$ python -q
>>> import numpy as np
>>> from numpy import linalg as LA
>>> np.set_printoptions(suppress=True, linewidth=160)
>>> rnd = lambda a: np.round(a, 2) + 0
>>> rng = np.random.default_rng(8680)
>>> M = rng.normal(size=(21, 6)) + 20 * np.array([2, 0, -2, 1, 1, 1])
>>> print(rnd(M))
[[ 40.48  -0.05 -40.22  19.18  19.85  20.88]
 [ 38.94  -0.8  -39.07  20.35  17.6   19.65]
 [ 39.56   0.09 -40.73  20.71  19.05  20.04]
 [ 38.44   0.03 -41.26  20.23  21.25  18.93]
 [ 38.71   0.31 -40.8   19.79  18.99  20.01]
 [ 40.24   1.22 -39.94  19.94  18.29  20.34]
 [ 40.23  -0.14 -41.92  19.27  18.63  19.71]
 [ 41.57  -0.68 -39.94  19.2   18.49  20.23]
 [ 39.99   0.61 -39.69  19.8   20.65  19.1 ]
 [ 40.99   0.68 -38.75  21.19  20.96  19.66]
 [ 40.19   0.94 -39.18  19.85  20.06  19.44]
 [ 38.22  -0.46 -40.76  18.95  18.35  20.37]
 [ 39.84   0.22 -41.69  21.13  20.33  22.4 ]
 [ 40.86   1.42 -40.14  21.85  18.61  21.76]
 [ 39.18   1.42 -40.47  20.14  18.56  19.41]
 [ 40.63   1.38 -40.88  18.98  18.76  23.05]
 [ 39.62  -0.28 -39.47  19.03  19.14  19.18]
 [ 41.17   0.26 -40.41  19.37  18.75  20.67]
 [ 38.42   0.15 -38.01  20.34  21.27  20.24]
 [ 41.    -1.38 -39.64  19.26  20.43  20.76]
 [ 40.35  -0.33 -40.03  20.84  19.79  21.  ]]
>>> Xs = M - M.mean(axis=0)
>>> evecs = LA.svd(Xs)[2][:1]
>>> A2 = Xs - Xs @ evecs.T @ evecs
>>> print(rnd(np.diag(evecs.T @ evecs)))
[0.14 0.02 0.17 0.   0.24 0.43]
>>> print(rnd(A2.std(axis=0)))
[0.83 0.73 0.78 0.8  0.85 0.63]
>>> labels = M[:, 1] > np.median(M[:, 1])
>>> r0 = M[labels].mean(axis=0) - M[~labels].mean(axis=0)
>>> print(np.argsort(-np.abs(r0).round(6), kind="stable"))
[1 5 0 3 2 4]
>>> print(rnd(r0))
[ 0.47  1.2  -0.1   0.44 -0.04  0.49]
>>> labels = rng.permutation(6)
>>> A2 = M[:, labels] * rng.choice([-1, 1], 6)
>>> print(rnd(A2))
[[ 40.22  40.48  19.18   0.05 -20.88  19.85]
 [ 39.07  38.94  20.35   0.8  -19.65  17.6 ]
 [ 40.73  39.56  20.71  -0.09 -20.04  19.05]
 [ 41.26  38.44  20.23  -0.03 -18.93  21.25]
 [ 40.8   38.71  19.79  -0.31 -20.01  18.99]
 [ 39.94  40.24  19.94  -1.22 -20.34  18.29]
 [ 41.92  40.23  19.27   0.14 -19.71  18.63]
 [ 39.94  41.57  19.2    0.68 -20.23  18.49]
 [ 39.69  39.99  19.8   -0.61 -19.1   20.65]
 [ 38.75  40.99  21.19  -0.68 -19.66  20.96]
 [ 39.18  40.19  19.85  -0.94 -19.44  20.06]
 [ 40.76  38.22  18.95   0.46 -20.37  18.35]
 [ 41.69  39.84  21.13  -0.22 -22.4   20.33]
 [ 40.14  40.86  21.85  -1.42 -21.76  18.61]
 [ 40.47  39.18  20.14  -1.42 -19.41  18.56]
 [ 40.88  40.63  18.98  -1.38 -23.05  18.76]
 [ 39.47  39.62  19.03   0.28 -19.18  19.14]
 [ 40.41  41.17  19.37  -0.26 -20.67  18.75]
 [ 38.01  38.42  20.34  -0.15 -20.24  21.27]
 [ 39.64  41.    19.26   1.38 -20.76  20.43]
 [ 40.03  40.35  20.84   0.33 -21.    19.79]]
>>> left, _, Vh = LA.svd(M.T @ A2)
>>> print(rnd(left @ Vh))
[[ 0.  1.  0.  0.  0.  0.]
 [ 0.  0.  0. -1.  0.  0.]
 [-1.  0.  0.  0.  0.  0.]
 [ 0.  0.  1.  0.  0.  0.]
 [ 0.  0.  0.  0.  0.  1.]
 [ 0.  0.  0.  0. -1.  0.]]
>>> Xs = (M - M.mean(axis=0)) / M.std(axis=0)
>>> print(np.argwhere(np.abs(Xs) > 2))
[[13  3]
 [15  5]
 [18  2]
 [19  1]]
>>> print(rnd(Xs.std(axis=0)))
[1. 1. 1. 1. 1. 1.]
>>> beta = LA.lstsq(np.delete(Xs, 2, axis=1), Xs[:, 2])[0]
>>> print(np.abs(beta).argmax())
4
>>> print(rnd(1 - np.var(Xs[:, 2] - np.delete(Xs, 2, axis=1) @ beta)))
0.17
>>> print(rnd(beta))
[ 0.19 -0.05  0.14  0.19 -0.33]
>>> vec = np.array([6, 0, 7, 7, 7, 1])
>>> print(LA.norm(M @ vec) <= LA.norm(M, 2) * LA.norm(vec) + 1e-9)
True
>>> print((M @ vec).argmax())
9
>>> print(np.sign((M @ vec).round(6)))
[1. 1. 1. 1. 1. 1. 1. 1. 1. 1. 1. 1. 1. 1. 1. 1. 1. 1. 1. 1. 1.]
>>> data = np.load("w.npy")
>>> print(data)
[[  2.   3.  -5.  -3.]
 [  0.   8. -10.  -6.]
 [  0.   2.  -2.  -2.]
 [  0.   5.  -7.  -3.]]
>>> # rows and columns are dependent
>>> print(rnd(LA.eigvals(data).sum().real))
5.0
>>> print(rnd(LA.det(data[::-1])))
0.0
>>> print(rnd(LA.det(data.T)))
0.0
>>> print(rnd(np.poly(data)))
[ 1. -5.  8. -4.  0.]
>>> print(np.einsum("ii->", data))
5.0
>>> left, s, Vh = LA.svd(data)
>>> evecs = Vh[:(s > 1e-8).sum()]
>>> vec = data[1] + 5 * data[3] + rng.integers(2) * np.eye(4)[2]
>>> print(vec)
[  0.  33. -45. -21.]
>>> print(rnd(np.diag(evecs.T @ evecs)))
[0.86 0.43 0.86 0.86]
>>> r = LA.matrix_rank(data)
>>> print(r)
3
>>> N = LA.svd(data)[2][r:].T
>>> print([int(LA.matrix_rank(data[:i])) for i in range(1, len(data) + 1)])
[1, 2, 3, 3]
>>> print(rnd(data @ N))
[[0.]
 [0.]
 [0.]
 [0.]]
>>> print(N.shape)
(4, 1)
>>> print(rnd(LA.norm(data, 2) / LA.norm(data)))
0.99
>>> print([round(float(x), 2) for x in LA.svd(data, compute_uv=False)[:3]])
[18.34, 2.02, 1.18]
>>> print(np.argsort(-LA.norm(data, axis=0).round(6), kind="stable")[:3])
[2 1 3]
>>> print(rnd(LA.norm(data)))
18.49
>>> print(data.shape)
(4, 4)
>>> print(np.count_nonzero(data))
13
>>> feats = np.load("mat.npy")
>>> print(feats)
[[ -7.92  -0.6   -0.74  -0.72  -2.67  -1.47]
 [  7.92  -0.19   1.18  -0.09   3.75   1.36]
 [-18.56  -0.28  -1.91  -0.13  -8.21  -4.38]
 [ -9.67   0.58  -0.97   0.23  -3.96  -2.41]
 [ 12.18   0.41   1.52  -0.05   5.6    2.89]
 [-10.18  -0.07  -2.03  -0.47  -4.47  -1.92]
 [ -3.61  -0.11  -0.97  -0.46  -1.11  -0.48]
 [ -4.16   0.29  -0.49  -0.2   -1.9   -0.89]
 [  1.22   0.15   0.1   -0.09   0.42   0.2 ]
 [  5.83   0.2   -0.03  -0.15   2.47   1.66]
 [ 14.5   -0.43   1.75  -0.32   6.09   3.36]
 [  0.75  -0.08   0.05   0.43   0.08   0.33]
 [ -0.84   0.19   0.15   0.16  -0.59  -0.59]
 [ -6.25   0.06  -0.16   0.1   -2.8   -1.38]
 [  2.38   0.21   0.78  -0.03   0.96   0.64]
 [  1.09  -0.22   0.76   0.42   1.02   0.31]
 [  5.83  -0.38   0.45   0.02   2.45   1.49]
 [  5.44   0.01   0.86  -0.11   2.43   1.82]
 [  6.44   0.2    0.46   0.04   2.38   2.02]
 [ -2.68  -0.1   -0.24  -0.47  -0.83  -0.46]
 [  3.3    0.11   0.71   0.02   1.93   0.19]
 [ -6.55  -0.06  -0.75  -0.01  -2.95  -1.88]
 [  1.73   0.43   0.    -0.27   0.79   0.01]
 [  5.83  -0.17   0.81  -0.1    2.16   1.15]
 [ 11.94  -0.29   1.19   0.26   4.89   2.39]
 [  5.66  -0.07   0.43   0.13   2.49   1.2 ]
 [ -8.15  -0.13  -0.92   0.36  -3.18  -2.27]
 [ -2.28   0.21  -0.19   0.15  -0.52  -0.65]
 [ -9.49  -0.06  -0.8    0.01  -4.55  -1.78]
 [  4.04   0.08   0.66  -0.26   1.42   0.66]
 [  8.06   0.64   1.3    0.42   3.6    1.01]
 [  4.18  -0.45   0.45  -0.19   1.44   1.13]
 [ 10.27   0.14   0.5    0.01   4.74   3.35]]
>>> def softmax(z):
...     e = np.exp(z - z.max(axis=-1, keepdims=True))
...     return e / e.sum(axis=-1, keepdims=True)
... 
>>> print(rnd(softmax(data[3] + 5)))
[0.01 0.99 0.   0.  ]
>>> print(rnd(softmax(10 * data[3])))
[0. 1. 0. 0.]
>>> print(rnd(softmax(data[3])))
[0.01 0.99 0.   0.  ]
>>> S = data @ data.T / np.sqrt(4)
>>> print(rnd(softmax(S)))
[[0. 1. 0. 0.]
 [0. 1. 0. 0.]
 [0. 1. 0. 0.]
 [0. 1. 0. 0.]]
>>> print(rnd(softmax(S + np.triu(np.full(S.shape, -np.inf), 1))))
[[1. 0. 0. 0.]
 [0. 1. 0. 0.]
 [0. 1. 0. 0.]
 [0. 1. 0. 0.]]
>>> q, r_ = LA.qr(feats)
>>> print(q.shape, r_.shape)
(33, 6) (6, 6)
>>> print(rnd(np.trace(q @ q.T)))
6.0
>>> print(rnd(LA.norm(feats, 2) / LA.norm(feats)))
1.0
>>> print(rnd(np.abs(LA.svd(feats)[2][-1])))
[0.07 0.48 0.31 0.78 0.24 0.01]
>>> print(LA.cond(feats) > 100)
False
>>> print(LA.matrix_rank(feats, rtol=0.1))
1
>>> J = np.load("block1.npy")
>>> print(J)
[[-3 -2 -1  0  1  2  3  4  5  6  7  8]
 [ 9 10 11 12 13 14 15 16 17 18 19 20]
 [21 22 23 24 25 26 27 28 29 30 31 32]
 [33 34 35 36 37 38 39 40 41 42 43 44]
 [45 46 47 48 49 50 51 52 53 54 55 56]
 [57 58 59 60 61 62 63 64 65 66 67 68]]
>>> print(LA.matrix_rank(J, rtol=0.1))
1
>>> A2 = J / np.sqrt((J ** 2).mean(axis=1, keepdims=True))
>>> print(LA.matrix_rank(A2) == LA.matrix_rank(J))
True
>>> r = LA.matrix_rank(J)
>>> print(r)
2
>>> N = LA.svd(J)[2][r:].T
>>> print(np.allclose(J @ N, 0))
True
>>> print([int(LA.matrix_rank(np.delete(J, i, axis=0))) for i in range(6)])
[2, 2, 2, 2, 2, 2]
>>> print([int(LA.matrix_rank(J[:, :j + 1])) for j in range(12)])
[1, 2, 2, 2, 2, 2, 2, 2, 2, 2, 2, 2]
>>> A2 = J + rng.integers(-2, 3, (6, 2)) @ rng.integers(-2, 3, (2, 12))
>>> print(A2)
[[-1  0 -1  2  1  2  7  0  3  8  5 12]
 [10  9 13 13 11 18 17 22 16 21 24 20]
 [21 22 23 24 25 26 27 28 29 30 31 32]
 [33 35 34 36 38 36 39 36 41 41 40 45]
 [43 44 47 46 49 50 47 56 55 52 57 52]
 [57 56 61 60 59 66 63 72 65 68 73 66]]
>>> print(A2 - J)
[[ 2  2  0  2  0  0  4 -4 -2  2 -2  4]
 [ 1 -1  2  1 -2  4  2  6 -1  3  5  0]
 [ 0  0  0  0  0  0  0  0  0  0  0  0]
 [ 0  1 -1  0  1 -2  0 -4  0 -1 -3  1]
 [-2 -2  0 -2  0  0 -4  4  2 -2  2 -4]
 [ 0 -2  2  0 -2  4  0  8  0  2  6 -2]]
>>> left, s, Vh = LA.svd(J)
>>> print(rnd(s))
[326.96  15.58   0.     0.     0.     0.  ]
>>> print(np.argmax(s[:-1] / (s[1:] + 1e-6)) + 1)
2
>>> A2 = left[:, :2] @ np.diag(s[:2]) @ Vh[:2]
>>> print(rnd(LA.norm(J - A2, 2)), rnd(s[2]))
0.0 0.0
>>> print(LA.matrix_rank(J, rtol=0.05))
1
>>> X = np.loadtxt("sample7.csv", delimiter=",")
>>> print(X)
[[-2.  0.  0.  0.  0.  0.  0.  0.  0.  0.  0.  0.]
 [ 2. -4.  0.  0.  0.  0.  0.  0.  0.  0.  0.  0.]
 [-8. -7.  6.  0.  0.  0.  0.  0.  0.  0.  0.  0.]
 [-1.  3. -6. -5.  0.  0.  0.  0.  0.  0.  0.  0.]
 [-5. -3.  9.  9.  1.  0.  0.  0.  0.  0.  0.  0.]
 [-5.  4. -2.  8. -8. -7.  0.  0.  0.  0.  0.  0.]
 [ 3.  4. -7.  8. -7. -8. -8.  0.  0.  0.  0.  0.]
 [-3.  2. -8.  0. -9. -7. -8.  1.  0.  0.  0.  0.]
 [ 9. -2.  7. -8. -1.  2.  4.  3.  8.  0.  0.  0.]
 [ 1. -7.  0.  5. -4.  5. -7. -4. -6.  1.  0.  0.]
 [ 2. -2.  2. -5.  4. -7.  6. -5.  2. -3. -1.  0.]
 [-3.  8. -9.  0. -3. -8.  0.  2. -6.  4. -3.  2.]]
>>> left, s, Vh = LA.svd(data, full_matrices=False)
>>> print(rnd(np.cumsum(s ** 2) / np.sum(s ** 2)))
[0.98 1.   1.   1.  ]
>>> print(np.allclose(left * s @ Vh, data))
True
>>> print(rnd(left.T @ data @ Vh.T))
[[18.34  0.    0.    0.  ]
 [ 0.    2.02  0.    0.  ]
 [ 0.    0.    1.18  0.  ]
 [ 0.    0.    0.    0.  ]]
>>> print(rnd(np.abs(Vh[0])))
[0.04 0.55 0.73 0.41]
>>> print(left.shape, s.shape, Vh.shape)
(4, 4) (4,) (4, 4)
>>> print((s > 1e-8).sum())
3
>>> print(rnd(s))
[18.34  2.02  1.18  0.  ]
>>> r0, g = X[2], X[0]
>>> print(r0 @ r0)
149.0
>>> print(r0 @ g)
16.0
>>> p = (r0 @ g) / (r0 @ r0) * r0
>>> print(rnd(LA.norm(r0 + g) ** 2 + LA.norm(r0 - g) ** 2))
306.0
>>> print(rnd(p))
[-0.86 -0.75  0.64  0.    0.    0.    0.    0.    0.    0.    0.    0.  ]
>>> print(np.count_nonzero(X))
74
>>> print(X.shape)
(12, 12)
>>> print(X.sum(axis=0))
[-10.  -4.  -8.  12. -27. -30. -13.  -3.  -2.   2.  -4.   2.]
>>> print(np.abs(X).max())
9.0
>>> print(np.diff(X, axis=0))
[[  4.  -4.   0.   0.   0.   0.   0.   0.   0.   0.   0.   0.]
 [-10.  -3.   6.   0.   0.   0.   0.   0.   0.   0.   0.   0.]
 [  7.  10. -12.  -5.   0.   0.   0.   0.   0.   0.   0.   0.]
 [ -4.  -6.  15.  14.   1.   0.   0.   0.   0.   0.   0.   0.]
 [  0.   7. -11.  -1.  -9.  -7.   0.   0.   0.   0.   0.   0.]
 [  8.   0.  -5.   0.   1.  -1.  -8.   0.   0.   0.   0.   0.]
 [ -6.  -2.  -1.  -8.  -2.   1.   0.   1.   0.   0.   0.   0.]
 [ 12.  -4.  15.  -8.   8.   9.  12.   2.   8.   0.   0.   0.]
 [ -8.  -5.  -7.  13.  -3.   3. -11.  -7. -14.   1.   0.   0.]
 [  1.   5.   2. -10.   8. -12.  13.  -1.   8.  -4.  -1.   0.]
 [ -5.  10. -11.   5.  -7.  -1.  -6.   7.  -8.   7.  -2.   2.]]
>>> print(X.sum(axis=1))
[ -2.  -2.  -9.  -9.  11. -10. -15. -32.  22. -16.  -7. -16.]
>>> print(LA.matrix_rank(X))
12
>>> left, s, Vh = LA.svd(X)
>>> print(rnd(s))
[31.56 22.22 15.88 14.23 10.91 10.04  6.36  4.62  2.56  0.66  0.17  0.  ]
>>> A2 = left[:, :11] @ np.diag(s[:11]) @ Vh[:11]
>>> print(rnd(A2))
[[-2.  0.  0.  0.  0.  0.  0.  0.  0.  0.  0.  0.]
 [ 2. -4.  0.  0.  0.  0.  0.  0.  0.  0.  0.  0.]
 [-8. -7.  6.  0.  0.  0.  0.  0.  0.  0.  0.  0.]
 [-1.  3. -6. -5.  0.  0.  0.  0.  0.  0.  0.  0.]
 [-5. -3.  9.  9.  1.  0.  0.  0.  0.  0.  0.  0.]
 [-5.  4. -2.  8. -8. -7.  0.  0.  0.  0.  0.  0.]
 [ 3.  4. -7.  8. -7. -8. -8.  0.  0.  0.  0.  0.]
 [-3.  2. -8.  0. -9. -7. -8.  1.  0.  0.  0.  0.]
 [ 9. -2.  7. -8. -1.  2.  4.  3.  8.  0.  0.  0.]
 [ 1. -7.  0.  5. -4.  5. -7. -4. -6.  1.  0.  0.]
 [ 2. -2.  2. -5.  4. -7.  6. -5.  2. -3. -1.  0.]
 [-3.  8. -9.  0. -3. -8.  0.  2. -6.  4. -3.  2.]]
>>> print(rnd(LA.norm(X - A2) / LA.norm(X)))
0.0
>>> print(rnd(LA.norm(X - A2, 2)), rnd(s[11]))
0.0 0.0
>>> labels = rng.permutation(12)
>>> print(labels)
[ 4  2  1  3  6  0 11  7  5  8  9 10]
>>> A2 = X[labels][:, labels]
>>> print(A2)
[[ 1.  9. -3.  9.  0. -5.  0.  0.  0.  0.  0.  0.]
 [ 0.  6. -7.  0.  0. -8.  0.  0.  0.  0.  0.  0.]
 [ 0.  0. -4.  0.  0.  2.  0.  0.  0.  0.  0.  0.]
 [ 0. -6.  3. -5.  0. -1.  0.  0.  0.  0.  0.  0.]
 [-7. -7.  4.  8. -8.  3.  0.  0. -8.  0.  0.  0.]
 [ 0.  0.  0.  0.  0. -2.  0.  0.  0.  0.  0.  0.]
 [-3. -9.  8.  0.  0. -3.  2.  2. -8. -6.  4. -3.]
 [-9. -8.  2.  0. -8. -3.  0.  1. -7.  0.  0.  0.]
 [-8. -2.  4.  8.  0. -5.  0.  0. -7.  0.  0.  0.]
 [-1.  7. -2. -8.  4.  9.  0.  3.  2.  8.  0.  0.]
 [-4.  0. -7.  5. -7.  1.  0. -4.  5. -6.  1.  0.]
 [ 4.  2. -2. -5.  6.  2.  0. -5. -7.  2. -3. -1.]]
>>> print(np.diag(A2))
[ 1.  6. -4. -5. -8. -2.  2.  1. -7.  8.  1. -1.]
>>> print(rnd(np.sort(np.abs(LA.eigvals(A2)))))
[1. 1. 1. 1. 2. 2. 4. 5. 6. 7. 8. 8.]
>>> C = np.array([[-0.2, -1.6, -0.8, 0.7, -0.6, -1.5],
...     [-1.0, -0.4, 0.4, -1.6, -0.8, -0.8],
...     [-0.3, 2.1, 1.6, 0.1, -0.1, -0.9]])
>>> F = np.array([[5, 5, 0],
...     [4, 2, 2],
...     [1, 1, 2],
...     [5, 1, 3],
...     [4, 5, 0],
...     [0, 2, 3],
...     [3, 2, 2],
...     [3, 1, 0],
...     [4, 3, 3],
...     [3, 2, 3],
...     [4, 3, 1],
...     [0, 0, 0],
...     [5, 1, 4],
...     [2, 4, 1],
...     [5, 3, 1],
...     [2, 0, 5],
...     [1, 4, 3],
...     [1, 3, 1],
...     [5, 3, 0],
...     [1, 0, 5],
...     [0, 3, 4],
...     [0, 0, 3],
...     [5, 0, 0],
...     [3, 2, 2],
...     [4, 0, 3],
...     [2, 0, 4],
...     [5, 0, 0],
...     [0, 1, 2]]) @ C + 0.3 * rng.normal(size=(28, 6))
>>> print(rnd(F))
[[ -6.    -9.67  -2.38  -4.58  -6.59 -11.27]
 [ -3.5   -3.43   0.67  -0.17  -4.74  -9.43]
 [ -1.67   2.42   3.21  -1.1   -2.07  -3.82]
 [ -3.24  -2.24   1.26   1.74  -4.01 -10.91]
 [ -5.57  -8.48  -1.61  -4.48  -6.74  -9.75]
 [ -3.09   5.54   5.73  -2.66  -1.57  -4.05]
 [ -3.46  -1.59   1.19  -1.21  -3.6   -7.76]
 [ -1.53  -5.04  -1.24   0.27  -2.5   -5.17]
 [ -4.71  -0.82   2.82  -1.88  -5.05 -11.6 ]
 [ -3.66   0.     3.26  -0.69  -3.22  -8.73]
 [ -4.67  -5.88  -0.84  -1.96  -4.88  -9.55]
 [  0.47   0.66   0.27  -0.21  -0.32  -0.01]
 [ -3.08   0.2    2.7    1.93  -4.01 -12.22]
 [ -4.67  -2.94   1.37  -4.96  -4.69  -7.3 ]
 [ -4.26  -6.83  -1.07  -1.66  -5.98  -9.92]
 [ -1.48   7.84   6.25   1.98  -1.67  -7.77]
 [ -4.99   3.05   5.82  -5.68  -4.13  -7.27]
 [ -3.46  -0.24   1.71  -3.71  -3.31  -4.54]
 [ -3.43  -8.88  -2.9   -1.68  -5.05  -9.8 ]
 [ -1.54   9.02   6.94   1.45  -1.14  -5.89]
 [ -4.32   7.95   7.57  -4.86  -2.88  -5.68]
 [ -1.38   5.75   4.69  -0.07  -0.24  -2.55]
 [ -1.52  -7.69  -4.05   3.8   -2.98  -7.63]
 [ -2.69  -1.74   1.59  -1.2   -3.41  -8.09]
 [ -1.53  -0.23   1.74   3.13  -2.32  -8.7 ]
 [ -1.68   5.28   5.28   1.7   -2.2   -6.51]
 [ -0.73  -8.02  -4.29   3.43  -2.88  -7.18]
 [ -1.68   3.43   3.42  -1.43  -1.26  -1.98]]
>>> Xs = F - F.mean(axis=0)
>>> left, s, Vh = LA.svd(Xs, full_matrices=False)
>>> print(LA.matrix_rank(Xs))
6
>>> print(rnd(s ** 2 / (s ** 2).sum()))
[0.71 0.17 0.11 0.   0.   0.  ]
>>> print(rnd(Vh[0] * np.sign(Vh[0, np.abs(Vh[0]).argmax()])))
[0.09 0.82 0.46 0.02 0.2  0.27]
>>> print(rnd(s))
[34.67 17.11 13.97  1.56  1.52  1.33]
>>> print(np.abs(left[:, 0]).argmax())
19
